$ ipython --no-banner

In [1]: import numpy as np

In [2]: import numpy.linalg as la

In [3]: np.set_printoptions(suppress=True, linewidth=160)

In [4]: feats = np.array([[1.0, 0.9, 0.81, 0.73, 0.66],
   ...:     [0.9, 1.0, 0.9, 0.81, 0.73],
   ...:     [0.81, 0.9, 1.0, 0.9, 0.81],
   ...:     [0.73, 0.81, 0.9, 1.0, 0.9],
   ...:     [0.66, 0.73, 0.81, 0.9, 1.0]])

In [5]: feats
Out[5]: 
array([[1.  , 0.9 , 0.81, 0.73, 0.66],
       [0.9 , 1.  , 0.9 , 0.81, 0.73],
       [0.81, 0.9 , 1.  , 0.9 , 0.81],
       [0.73, 0.81, 0.9 , 1.  , 0.9 ],
       [0.66, 0.73, 0.81, 0.9 , 1.  ]])

In [6]: def softmax(z):
   ...:     e = np.exp(z - z.max(axis=-1, keepdims=True))
   ...:     return e / e.sum(axis=-1, keepdims=True)
   ...: 

In [7]: softmax(feats).sum(axis=1)
Out[7]: array([1., 1., 1., 1., 1.])

In [8]: np.round(softmax(10 * feats[3]), 2)
Out[8]: array([0.03, 0.08, 0.19, 0.51, 0.19])

In [9]: scores = feats @ feats.T / np.sqrt(5)

In [10]: np.round(softmax(scores + np.triu(np.full(scores.shape, -np.inf), 1)), 2)
Out[10]: 
array([[1.  , 0.  , 0.  , 0.  , 0.  ],
       [0.48, 0.52, 0.  , 0.  , 0.  ],
       [0.31, 0.34, 0.35, 0.  , 0.  ],
       [0.23, 0.25, 0.26, 0.26, 0.  ],
       [0.18, 0.2 , 0.21, 0.21, 0.19]])

In [11]: np.round(softmax(scores), 2)
Out[11]: 
array([[0.19, 0.21, 0.21, 0.2 , 0.18],
       [0.19, 0.21, 0.21, 0.2 , 0.18],
       [0.19, 0.21, 0.21, 0.21, 0.19],
       [0.18, 0.2 , 0.21, 0.21, 0.19],
       [0.18, 0.2 , 0.21, 0.21, 0.19]])

In [12]: O, evecs = la.qr(feats[:, :3])[0], la.qr(feats[:, 3:])[0]

In [13]: sigma = la.svd(O.T @ evecs, compute_uv=False)

In [14]: sigma.round(2)
Out[14]: array([1.  , 0.31])

In [15]: np.round(np.degrees(np.arccos(sigma.clip(0, 1))), 2)
Out[15]: array([ 4.24, 71.92])

In [16]: np.round(la.norm(O @ O.T - evecs @ evecs.T, 2), 2)
Out[16]: np.float64(1.0)

In [17]: x = np.array([1, -1, -1, 1, 2])

In [18]: h1 = np.maximum(feats @ x, 0)

In [19]: np.flatnonzero(h1 > 1e-9)
Out[19]: array([0, 1, 2, 3, 4])

In [20]: np.round(feats.T @ h1, 2)
Out[20]: array([6.3 , 6.71, 6.93, 6.93, 6.63])

In [21]: feats * (h1 > 1e-9)[:, None]
Out[21]: 
array([[1.  , 0.9 , 0.81, 0.73, 0.66],
       [0.9 , 1.  , 0.9 , 0.81, 0.73],
       [0.81, 0.9 , 1.  , 0.9 , 0.81],
       [0.73, 0.81, 0.9 , 1.  , 0.9 ],
       [0.66, 0.73, 0.81, 0.9 , 1.  ]])

In [22]: h1.round(2)
Out[22]: array([1.34, 1.27, 1.43, 1.82, 2.02])

In [23]: np.round(np.tanh(feats @ x), 2)
Out[23]: array([0.87, 0.85, 0.89, 0.95, 0.97])

In [24]: ev, evecs = la.eigh(feats)

In [25]: np.unique(ev.round(6) + 0, return_counts=True)[1]
Out[25]: array([1, 1, 1, 1, 1])

In [26]: np.round(la.eigvalsh(feats @ feats), 2) + 0
Out[26]: array([ 0.  ,  0.01,  0.02,  0.2 , 18.18])

In [27]: np.round(np.abs(evecs[:, -1]), 2)
Out[27]: array([0.43, 0.46, 0.46, 0.46, 0.43])

In [28]: np.round(la.svd(feats, compute_uv=False), 2)
Out[28]: array([4.26, 0.45, 0.15, 0.08, 0.06])

In [29]: (ev > 1e-8).sum(), (ev < -1e-8).sum()
Out[29]: (np.int64(5), np.int64(0))

In [30]: np.round(evecs.T @ feats @ evecs, 2) + 0
Out[30]: 
array([[0.06, 0.  , 0.  , 0.  , 0.  ],
       [0.  , 0.08, 0.  , 0.  , 0.  ],
       [0.  , 0.  , 0.15, 0.  , 0.  ],
       [0.  , 0.  , 0.  , 0.45, 0.  ],
       [0.  , 0.  , 0.  , 0.  , 4.26]])

In [31]: np.round(evecs @ np.diag(ev) @ evecs.T, 2)
Out[31]: 
array([[1.  , 0.9 , 0.81, 0.73, 0.66],
       [0.9 , 1.  , 0.9 , 0.81, 0.73],
       [0.81, 0.9 , 1.  , 0.9 , 0.81],
       [0.73, 0.81, 0.9 , 1.  , 0.9 ],
       [0.66, 0.73, 0.81, 0.9 , 1.  ]])

In [32]: np.round(la.eigvalsh(feats + 5 * np.eye(5)), 2)
Out[32]: array([5.06, 5.08, 5.15, 5.45, 9.26])

In [33]: F = np.loadtxt("case3.csv", delimiter=",")

In [34]: F
Out[34]: 
array([[-1.,  0.,  4., -6.,  4.,  2.],
       [-2.,  3.,  1., -4.,  2., -1.],
       [ 0., -2.,  2., -1.,  1.,  0.],
       [ 1.,  0.,  3., -8.,  2.,  0.],
       [-5., -1.,  3., -3., -1., -1.],
       [ 0.,  0.,  0.,  0.,  0.,  0.],
       [-2.,  2.,  7., -7.,  3., -2.],
       [-3.,  3.,  2., -1.,  1., -3.],
       [ 1., -1.,  5., -6.,  2.,  1.],
       [-5., -1.,  3., -3., -1., -1.],
       [ 0.,  0.,  0.,  0.,  0.,  0.],
       [ 0.,  0.,  0.,  0.,  0.,  0.]])

In [35]: Xc = (F - F.mean(axis=0)) / F.std(axis=0)

In [36]: np.round(Xc.std(axis=0), 2)
Out[36]: array([1., 1., 1., 1., 1., 1.])

In [37]: np.argwhere(np.abs(Xc) > 2)
Out[37]: 
array([[6, 2],
       [7, 5]])

In [38]: c = la.lstsq(np.delete(Xc, 3, axis=1), Xc[:, 3])[0]

In [39]: np.abs(c).argmax()
Out[39]: np.int64(2)

In [40]: cov = F.T @ F

In [41]: np.round(la.svd(F, compute_uv=False) ** 2, 2)
Out[41]: array([377.15,  74.  ,  35.64,  11.53,   8.35,   1.33])

In [42]: np.trace(cov), (F ** 2).sum()
Out[42]: (np.float64(508.0), np.float64(508.0))

In [43]: la.matrix_rank(cov)
Out[43]: np.int64(6)

In [44]: M = np.loadtxt("test11.csv", delimiter=",")

In [45]: M
Out[45]: 
array([[  1. ,   0.6,   0.2,  -1.5,   0.6,  -1.3,  -2. ,  -1.4],
       [  0.7,  -0.6,  -1.4,  -1.4,  -0.4,  -0.3,  -1.9,   1. ],
       [  0.7,  -0.6,  -0.3,  -0.7,  -0.9,   0.6,   1.2,   1.1],
       [  0.3,   0.1,   0.7,   0.5,  -0.2,   0.4,   0.3,   1.1],
       [ -2.5,  -0.4,   1.7,  -0.8,  -1.2,  -2.3,  -0.2,  -1.1],
       [ -0.8,  -0.5,  -0.3,   1.6,   1.6,   0.4,  -0.2,  -1.6],
       [  1.8,  -0.3,  -0.1,  -0.2,  -0.3,   2. ,  -1.7,   1.5],
       [  1.1,   1.1,  -0.2,   1.1,   0.1,   0.3,   0.7,   1.4],
       [  6. ,  -6. ,  40. , -16. ,   4. , -34. ,  14. , -24. ],
       [  2.5,  -1.4,   0.3,   3.1,   1. ,   1.7,  -0.9,   0.3]])

In [46]: hat = M @ la.solve(M.T @ M, M.T)

In [47]: np.round(hat @ M[:, 3], 2)
Out[47]: array([ -1.5,  -1.4,  -0.7,   0.5,  -0.8,   1.6,  -0.2,   1.1, -16. ,   3.1])

In [48]: np.round(la.eigvalsh(hat), 2) + 0
Out[48]: array([0., 0., 1., 1., 1., 1., 1., 1., 1., 1.])
